% python3 -q
>>> import numpy as np
>>> from numpy import linalg as LA
>>> np.set_printoptions(precision=1, suppress=True, linewidth=200)
>>> tidy = lambda a: np.round(a, 1) + 0
>>> mat = np.load("m.npy")
>>> print(tidy(mat))
[[ 0.5 -0.2  0.4]
 [ 0.9  0.3  0. ]
 [-0.5  0.5 -0.8]
 [ 2.3  1.1 -0.4]]
>>> rank = LA.matrix_rank(mat)
>>> print(rank)
2
>>> ns = LA.svd(mat)[2][rank:].T
>>> print(tidy(ns @ ns.T))
[[ 0.1 -0.2 -0.2]
 [-0.2  0.5  0.5]
 [-0.2  0.5  0.4]]
>>> print(tidy(ns[:, 0] / ns[np.abs(ns[:, 0]).round(6).argmax(), 0]))
[-0.3  1.   0.9]
>>> print([int(LA.matrix_rank(np.delete(mat, i, axis=0))) for i in range(4)])
[2, 2, 2, 2]
>>> print(tidy(np.diff(mat, axis=0)))
[[ 0.4  0.5 -0.4]
 [-1.4  0.2 -0.8]
 [ 2.8  0.6  0.4]]
>>> print(np.unravel_index(np.abs(mat).argmax(), mat.shape))
(np.int64(3), np.int64(0))
>>> print(tidy(mat.sum(axis=1)))
[ 0.7  1.2 -0.7  3. ]
>>> print(mat.shape)
(4, 3)
>>> mat[:, 3]
Traceback (most recent call last):
  File "<python-input-16>", line 1, in <module>
    mat[:, 3]
    ~~~^^^^^^
IndexError: index 3 is out of bounds for axis 1 with size 3
>>> mat[4]
Traceback (most recent call last):
  File "<python-input-17>", line 1, in <module>
    mat[4]
    ~~~^^^
IndexError: index 4 is out of bounds for axis 0 with size 4
>>> print(tidy(LA.svd(mat, compute_uv=False)))
[2.7 1.2 0. ]
>>> print(np.count_nonzero(mat))
12
>>> print(tidy(np.abs(mat).max()))
2.3
>>> print(tidy(mat.sum(axis=0)))
[ 3.2  1.7 -0.8]
>>> x = np.array([-3, 1, -2])
>>> print(tidy((mat * x).sum(axis=1)))
[-2.4 -2.5  3.6 -5. ]
>>> print(np.sign((mat @ x).round(6)))
[-1. -1.  1. -1.]
>>> print(tidy(np.einsum("ij,j->i", mat, x)))
[-2.4 -2.5  3.6 -5. ]
>>> print(tidy(mat * x))
[[-1.4 -0.2 -0.8]
 [-2.7  0.3  0. ]
 [ 1.4  0.5  1.6]
 [-6.8  1.1  0.8]]
>>> print((mat @ x).argmax())
2
>>> J = np.array([[2, 11, 7],
...     [0, 1, 0],
...     [8, 2, 7],
...     [8, 4, 8],
...     [4, 0, 3],
...     [0, 0, 0],
...     [10, 3, 9],
...     [8, 14, 13],
...     [2, 1, 2],
...     [6, 5, 7],
...     [4, 10, 8],
...     [0, 5, 1],
...     [8, 4, 8],
...     [6, 3, 6],
...     [6, 13, 11],
...     [8, 4, 8],
...     [0, 5, 1],
...     [10, 11, 13],
...     [4, 12, 9],
...     [4, 8, 7],
...     [0, 0, 0]])
>>> print(tidy(LA.norm(J, 2) / LA.norm(J)))
1.0
>>> print(np.argsort(-LA.norm(J, axis=0).round(6), kind="stable")[:3])
[2 1 0]
>>> x = np.array([-8, -4, -3])
>>> rhs = J @ x
>>> try:
...     LA.solve(J, rhs)
... except LA.LinAlgError as e:
...     print(e)
... 
Last 2 dimensions of the array must be square
>>> print(tidy(LA.lstsq(J, rhs)[0]))
[-8. -4. -3.]
>>> print(tidy(LA.pinv(J) @ J))
[[1. 0. 0.]
 [0. 1. 0.]
 [0. 0. 1.]]
>>> print(rhs)
[ -81   -4  -93 -104  -41    0 -119 -159  -26  -89  -96  -23 -104  -78 -133 -104  -23 -163 -107  -85    0]
>>> rng = np.random.default_rng(454886)
>>> rhs = rhs + 0.1 * rng.normal(size=21)
>>> print(tidy(rhs))
[ -81.    -3.9  -93.  -103.9  -41.1   -0.1 -118.9 -159.1  -25.9  -89.1  -96.1  -23.  -104.   -78.  -132.9 -104.1  -23.  -162.8 -107.   -85.1    0.1]
>>> coef, *_ = LA.lstsq(J, rhs)
>>> print(tidy(J.T @ (rhs - J @ coef)))
[0. 0. 0.]
>>> print(tidy(LA.norm(rhs - J @ coef)))
0.4
>>> print([round(float(LA.norm(LA.solve(J.T @ J + lam * np.eye(3), J.T @ rhs))), 2) for lam in (0, 1, 10, 100)])
[9.43, 9.03, 8.6, 8.09]
>>> Xc = J - J.mean(axis=0)
>>> Uu, sig, Vt = LA.svd(Xc, full_matrices=False)
>>> print(tidy(Xc.mean(axis=0)))
[0. 0. 0.]
>>> print(np.abs(Vt[0]).argmax())
2
>>> print(np.abs(Uu[:, 0]).argmax())
7
>>> print(tidy(Vt[0] * np.sign(Vt[0, np.abs(Vt[0]).argmax()])))
[0.4 0.6 0.7]
>>> Xc = J - J.mean(axis=0)
>>> evecs = LA.svd(Xc)[2][:2]
>>> out = Xc - Xc @ evecs.T @ evecs
>>> print(tidy((Xc @ evecs.T).std(axis=0)))
[6.1 3.3]
>>> print(tidy(np.cov(Xc @ evecs.T, rowvar=False)))
[[38.7  0. ]
 [ 0.  11.6]]
>>> print(LA.norm(out, axis=1).round(6).argmax())
11
>>> out = np.array([[1, 1], [1, -1]])
>>> M = np.kron(out, np.kron(out, out))[rng.permutation(8)][:3]
>>> print(M)
[[ 1 -1  1 -1  1 -1  1 -1]
 [ 1  1  1  1 -1 -1 -1 -1]
 [ 1 -1 -1  1  1 -1 -1  1]]
>>> t = np.radians(180)
>>> R = np.eye(8)
>>> R[4, 4] = R[6, 6] = np.cos(t)
>>> R[4, 6], R[6, 4] = -np.sin(t), np.sin(t)
>>> print(tidy(R))
[[ 1.  0.  0.  0.  0.  0.  0.  0.]
 [ 0.  1.  0.  0.  0.  0.  0.  0.]
 [ 0.  0.  1.  0.  0.  0.  0.  0.]
 [ 0.  0.  0.  1.  0.  0.  0.  0.]
 [ 0.  0.  0.  0. -1.  0.  0.  0.]
 [ 0.  0.  0.  0.  0.  1.  0.  0.]
 [ 0.  0.  0.  0.  0.  0. -1.  0.]
 [ 0.  0.  0.  0.  0.  0.  0.  1.]]
>>> out = M @ R.T
>>> print(tidy(LA.svd(M, compute_uv=False)), tidy(LA.svd(out, compute_uv=False)))
[2.8 2.8 2.8] [2.8 2.8 2.8]
>>> print(np.allclose(LA.norm(M, axis=1), LA.norm(out, axis=1)))
True
>>> print(tidy(out))
[[ 1. -1.  1. -1. -1. -1. -1. -1.]
 [ 1.  1.  1.  1.  1. -1.  1. -1.]
 [ 1. -1. -1.  1. -1. -1.  1.  1.]]
>>> print(tidy(LA.det(R)), np.trace(R))
1.0 4.0
>>> feats = np.load("test8.npy")
>>> print(tidy(feats))
[[-0.3 -0.4  0.3  0.8]
 [ 0.7 -0.6  0.4 -0.2]
 [ 0.6  0.  -0.7  0.5]
 [ 0.4  0.7  0.5  0.3]]
>>> gram = feats.T @ feats
>>> print(tidy(gram))
[[1. 0. 0. 0.]
 [0. 1. 0. 0.]
 [0. 0. 1. 0.]
 [0. 0. 0. 1.]]
>>> print(tidy(LA.svd(feats, compute_uv=False) ** 2))
[1. 1. 1. 1.]
>>> print(np.trace(gram), (feats ** 2).sum())
4.0 4.0
>>> print(tidy(LA.pinv(feats)))
[[-0.3  0.7  0.6  0.4]
 [-0.4 -0.6  0.   0.7]
 [ 0.3  0.4 -0.7  0.5]
 [ 0.8 -0.2  0.5  0.3]]
>>> out = feats + rng.integers(-2, 3, (4, 2)) @ rng.integers(-2, 3, (2, 4))
>>> print(tidy(out))
[[-2.3  3.6 -1.7 -3.2]
 [-0.3  1.4 -0.6 -2.2]
 [ 1.6 -2.   0.3  2.5]
 [-1.6  4.7 -1.5 -3.7]]
>>> print(np.abs(out - feats).sum(axis=1))
[12.  6.  6. 12.]
>>> print(tidy(LA.svd(out - feats, compute_uv=False)))
[10.  0.  0.  0.]
>>> arr = np.load("dump.npy")
>>> print(arr)
[[3. 2. 0. 2.]
 [2. 3. 0. 2.]
 [0. 0. 3. 0.]
 [2. 2. 0. 3.]]
>>> out = arr[0, 0] * arr[1:] - np.outer(arr[1:, 0], arr[0])
>>> print(out)
[[0. 5. 0. 2.]
 [0. 0. 9. 0.]
 [0. 2. 0. 5.]]
>>> print(LA.matrix_rank(out), LA.matrix_rank(arr))
3 4
>>> print(np.flatnonzero(~out.round(6).any(axis=1)))
[]
>>> m1 = np.load("data.npy")
>>> print(m1)
[[ 6.2  4.8 -4.6  1.1]
 [-0.4 -5.5 -8.  -1.8]]
>>> u = np.array([-2, 2, 0])
>>> print(tidy(np.convolve(m1[0], u)))
[-12.4   2.8  18.8 -11.4   2.2   0. ]
>>> print(tidy(np.cross(m1[0, :3], m1[1, :3])))
[-63.7  51.4 -32.2]
>>> print(np.unravel_index(np.abs(m1).argmax(), m1.shape))
(np.int64(1), np.int64(2))
>>> print(tidy(m1 - m1[0]))
[[  0.    0.    0.    0. ]
 [ -6.6 -10.3  -3.4  -2.9]]
>>> m1[2]
Traceback (most recent call last):
  File "<python-input-93>", line 1, in <module>
    m1[2]
    ~~^^^
IndexError: index 2 is out of bounds for axis 0 with size 2
>>> print(m1.shape)
(2, 4)
>>> print(tidy(np.diff(m1, axis=0)))
[[ -6.6 -10.3  -3.4  -2.9]]
>>> LA.rank(m1)
Traceback (most recent call last):
  File "<python-input-96>", line 1, in <module>
    LA.rank(m1)
    ^^^^^^^
AttributeError: module 'numpy.linalg' has no attribute 'rank'
>>> np.zeros(2, 4)
Traceback (most recent call last):
  File "<python-input-97>", line 1, in <module>
    np.zeros(2, 4)
    ~~~~~~~~^^^^^^
TypeError: Cannot interpret '4' as a data type
>>> blk = np.stack([m1, 5 * m1, m1[::-1]])
>>> print(blk.shape)
(3, 2, 4)
>>> print(LA.matrix_rank(blk.reshape(3, -1)))
2
>>> print(tidy(np.einsum("bij,cij->bc", blk, blk)))
[[ 181.5  907.5   11.9]
 [ 907.5 4537.5   59.4]
 [  11.9   59.4  181.5]]
>>> print((blk @ m1.T).shape)
(3, 2, 2)
>>> m1 @ m1
Traceback (most recent call last):
  File "<python-input-103>", line 1, in <module>
    m1 @ m1
    ~~~^~~~
ValueError: matmul: Input operand 1 has a mismatch in its core dimension 0, with gufunc signature (n?,k),(k,m?)->(n?,m?) (size 2 is different from 4)
>>> gram = m1.T @ m1
>>> print((m1 @ m1.T).shape)
(2, 2)
>>> print(tidy(LA.eigvalsh(gram)[::-1]))
[99.9 81.6  0.   0. ]
>>> print(LA.matrix_rank(gram))
2
>>> data = np.loadtxt("out6.csv", delimiter=",")
>>> print(data)
[[ 2. -2.  0.  0.]
 [-2. -1.  0.  0.]
 [ 0.  0. -2.  0.]
 [ 0.  0.  0. -2.]]
>>> lab = rng.permutation(4)
>>> out = data[:, lab] * rng.choice([-1, 1], 4)
>>> print(out)
[[-0.  0. -2. -2.]
 [-0.  0. -1.  2.]
 [ 2.  0.  0. -0.]
 [-0. -2.  0. -0.]]
>>> Uu, _, Vt = LA.svd(data.T @ out)
>>> print(tidy(LA.lstsq(data, out)[0]))
[[ 0.  0.  0. -1.]
 [ 0.  0.  1.  0.]
 [-1.  0.  0.  0.]
 [ 0.  1.  0.  0.]]
>>> print(tidy(Uu @ Vt))
[[ 0.  0.  0. -1.]
 [ 0.  0.  1.  0.]
 [-1.  0.  0.  0.]
 [ 0.  1.  0.  0.]]
>>> w, evecs = LA.eig(data)
>>> print(tidy(np.sort(LA.eigvals(data.T))))
[-2. -2. -2.  3.]
>>> lab = rng.permutation(4)
>>> print(lab)
[0 1 3 2]
>>> out = data[lab][:, lab]
>>> print(np.diag(out))
[ 2. -1. -2. -2.]
>>> print(tidy(np.sort(np.abs(LA.eigvals(out)))))
[2. 2. 2. 3.]
>>> print(np.trace(out))
-3.0
>>> print(tidy(LA.det(out)), tidy(LA.det(data[lab])))
-24.0 24.0
>>> Xc = (J - J.mean(axis=0)) / J.std(axis=0)
>>> print(np.argwhere(np.abs(Xc) > 2))
[]
>>> print(Xc.std(axis=0))
[1. 1. 1.]
>>> coef = LA.lstsq(np.delete(Xc, 2, axis=1), Xc[:, 2])[0]
>>> print(tidy(coef))
[0.7 0.5]
>>> print(np.abs(coef).argmax())
0
>>> out = np.array([[-0.1], [-0.9], [-0.1], [0.8]])
>>> W2 = np.array([[-0.1, -1.3, 1.8]])
>>> X = out @ W2
>>> print(tidy(X))
[[ 0.   0.1 -0.2]
 [ 0.1  1.2 -1.6]
 [ 0.   0.1 -0.2]
 [-0.1 -1.   1.4]]
>>> Uu, sig, Vt = LA.svd(X)
>>> print(tidy(sig))
[2.7 0.  0. ]
>>> out = Uu[:, :1] @ np.diag(sig[:1]) @ Vt[:1]
>>> print(tidy(LA.norm(X - out, 2)), tidy(sig[1]))
0.0 0.0
>>> print(LA.matrix_rank(out))
1
>>> print(tidy(LA.norm(X - out) / LA.norm(X)))
0.0
>>> print(tidy(np.abs(X - out).max()))
0.0
